$ python3 -q
>>> import numpy as np
>>> np.set_printoptions(precision=3, suppress=True, linewidth=200, floatmode="fixed")
>>> arr = np.load("test7.npy")
>>> print(arr)
[[0 1 0 1]
 [1 0 1 0]
 [0 1 0 1]
 [1 0 1 0]]
>>> # columns 0 and 2 are equal
>>> x = np.array([0, 3, 5, 1])
>>> h = np.maximum(arr @ x, 0)
>>> print(h)
[4 5 4 5]
>>> print(np.flatnonzero(h > 1e-9))
[0 1 2 3]
>>> rng = np.random.default_rng(353096)
>>> out = arr + rng.integers(-2, 3, (4, 2)) @ rng.integers(-2, 3, (2, 4))
>>> print(out)
[[ 1  1 -3  0]
 [-2  4  0  3]
 [ 3 -3  1 -2]
 [-2  4  0  3]]
>>> print(np.round(np.linalg.svd(out - arr, compute_uv=False), 3) + 0)
[10.261  3.273  0.000  0.000]
>>> m1 = np.load("run15.npy")
>>> print(m1)
[[0.000 3.000 0.000 0.000 0.000 0.000]
 [3.000 2.000 3.000 0.000 0.000 0.000]
 [0.000 3.000 1.000 3.000 0.000 0.000]
 [0.000 0.000 3.000 1.000 3.000 0.000]
 [0.000 0.000 0.000 3.000 1.000 3.000]
 [0.000 0.000 0.000 0.000 3.000 1.000]]
>>> # equal to its transpose
>>> print(round(float(np.linalg.eigvalsh(m1).min()), 3))
-4.313
>>> print(np.all(np.linalg.eigvalsh(m1) > 0))
False
>>> print(np.linalg.norm(m1, axis=1))
[3.000 4.690 4.359 4.359 4.359 3.162]
>>> print(round(np.linalg.norm(m1) ** 2 / np.linalg.norm(m1, 2) ** 2, 3))
2.275
>>> print(np.round(np.linalg.norm(m1, "nuc"), 3))
21.259
>>> out = np.linalg.invert(m1)
Traceback (most recent call last):
  File "<python-input-21>", line 1, in <module>
    out = np.linalg.invert(m1)
          ^^^^^^^^^^^^^^^^
AttributeError: module 'numpy.linalg' has no attribute 'invert'
>>> out = np.linalg.inv(m1)
>>> print(np.allclose(out, m1.T))
False
>>> print(np.linalg.det(m1) * out)
[[ 263.000 -165.000 -153.000  216.000   81.000 -243.000]
 [-165.000   -0.000   -0.000   -0.000   -0.000   -0.000]
 [-153.000   -0.000  153.000 -216.000  -81.000  243.000]
 [ 216.000   -0.000 -216.000   72.000   27.000  -81.000]
 [  81.000   -0.000  -81.000   27.000   72.000 -216.000]
 [-243.000    0.000  243.000  -81.000 -216.000  153.000]]
>>> print(np.round(m1 @ out, 3) + 0)
[[1.000 0.000 0.000 0.000 0.000 0.000]
 [0.000 1.000 0.000 0.000 0.000 0.000]
 [0.000 0.000 1.000 0.000 0.000 0.000]
 [0.000 0.000 0.000 1.000 0.000 0.000]
 [0.000 0.000 0.000 0.000 1.000 0.000]
 [0.000 0.000 0.000 0.000 0.000 1.000]]
